% python3 -q
>>> import numpy as np
>>> from numpy import linalg as LA
>>> np.set_printoptions(precision=1, suppress=True, linewidth=100, sign=" ")
>>> def rnd(a):
...     return np.round(a, 1) + 0
... 
>>> arr = np.diag(np.array([2, 5, 5, 7]))
>>> arr
array([[ 2,  0,  0,  0],
       [ 0,  5,  0,  0],
       [ 0,  0,  5,  0],
       [ 0,  0,  0,  7]])
>>> r0 = np.array([8, 8, 3, 4])
>>> M2 = arr + np.outer(r0, np.eye(4)[0])
>>> LA.matrix_rank(M2 - arr)
np.int64(1)
>>> rnd(LA.det(M2) / LA.det(arr)), rnd(1 + LA.solve(arr, r0)[0])
(np.float64(5.0), np.float64(5.0))
>>> mat = np.load("block16.npy")
>>> rnd(mat)
array([[ 0. ,  0. , -0.1, -0.1],
       [ 0. ,  0. , -0.1, -0.1],
       [-0.1, -0.1,  0.6,  0.5],
       [-0.1, -0.1,  0.5,  0.3]])
>>> LA.matrix_rank(mat, rtol=0.1)
np.int64(1)
>>> np.argsort(-LA.norm(mat, axis=0).round(6), kind="stable")[:3]
array([ 2,  3,  0])
>>> rnd(LA.norm(mat, 2) / LA.norm(mat))
np.float64(1.0)
>>> np.unique(mat.round(6), axis=0).shape
(3, 4)
>>> rnd(np.trace(LA.pinv(mat) @ mat))
np.float64(1.0)
>>> rnd(mat @ LA.pinv(mat) @ mat)
array([[ 0. ,  0. , -0.1, -0.1],
       [ 0. ,  0. , -0.1, -0.1],
       [-0.1, -0.1,  0.6,  0.5],
       [-0.1, -0.1,  0.5,  0.3]])
>>> rng = np.random.default_rng(27)
>>> z = rng.permutation(4)
>>> z
array([ 3,  0,  2,  1])
>>> M2 = mat[z][:, z]
>>> rnd(M2)
array([[ 0.3, -0.1,  0.5, -0.1],
       [-0.1,  0. , -0.1,  0. ],
       [ 0.5, -0.1,  0.6, -0.1],
       [-0.1,  0. , -0.1,  0. ]])
>>> rnd(LA.det(M2)), rnd(LA.det(mat[z]))
(np.float64(0.0), np.float64(0.0))
>>> np.allclose(M2, mat)
False
>>> np.trace(M2)
np.float64(1.0)
>>> rnd(np.diag(M2))
array([ 0.3,  0. ,  0.6,  0. ])
>>> M2 = mat + rng.integers(-2, 3, (4, 1)) @ rng.integers(-2, 3, (1, 4))
>>> rnd(M2)
array([[ 0. ,  4. , -4.1,  1.9],
       [ 0. , -4. ,  3.9, -2.1],
       [-0.1, -0.1,  0.6,  0.5],
       [-0.1, -2.1,  2.5, -0.7]])
>>> np.abs(M2 - mat).sum(axis=1)
array([ 10.,  10.,   0.,   5.])
>>> LA.matrix_rank(M2 - mat, tol=1e-8)
np.int64(1)
>>> E = np.load("arr.npy")
>>> rnd(E)
array([[ 0.9, -0.1,  0.1, -0.1,  0.2],
       [-0.1,  0.6,  0.2,  0.3,  0.3],
       [ 0.1,  0.2,  0.9,  0. , -0.2],
       [-0.1,  0.3,  0. ,  0.2,  0.2],
       [ 0.2,  0.3, -0.2,  0.2,  0.4]])
>>> rnd(LA.norm(E, 2) / LA.norm(E))
np.float64(0.6)
>>> LA.matrix_rank(E, rtol=0.1)
np.int64(3)
>>> np.argsort(-LA.norm(E, axis=0).round(6), kind="stable")[:3]
array([ 0,  2,  1])
>>> U, sig, VT = LA.svd(E)
>>> V = VT[:(sig > 1e-8).sum()]
>>> x = E[3] + 2 * E[0] + rng.integers(2) * np.eye(5)[2]
>>> rnd(x)
array([ 1.7,  0.1,  1.2, -0.1,  0.6])
>>> rnd(np.diag(V.T @ V))
array([ 0.9,  0.6,  0.9,  0.2,  0.4])
>>> LA.matrix_rank(np.vstack([E, x]))
np.int64(4)
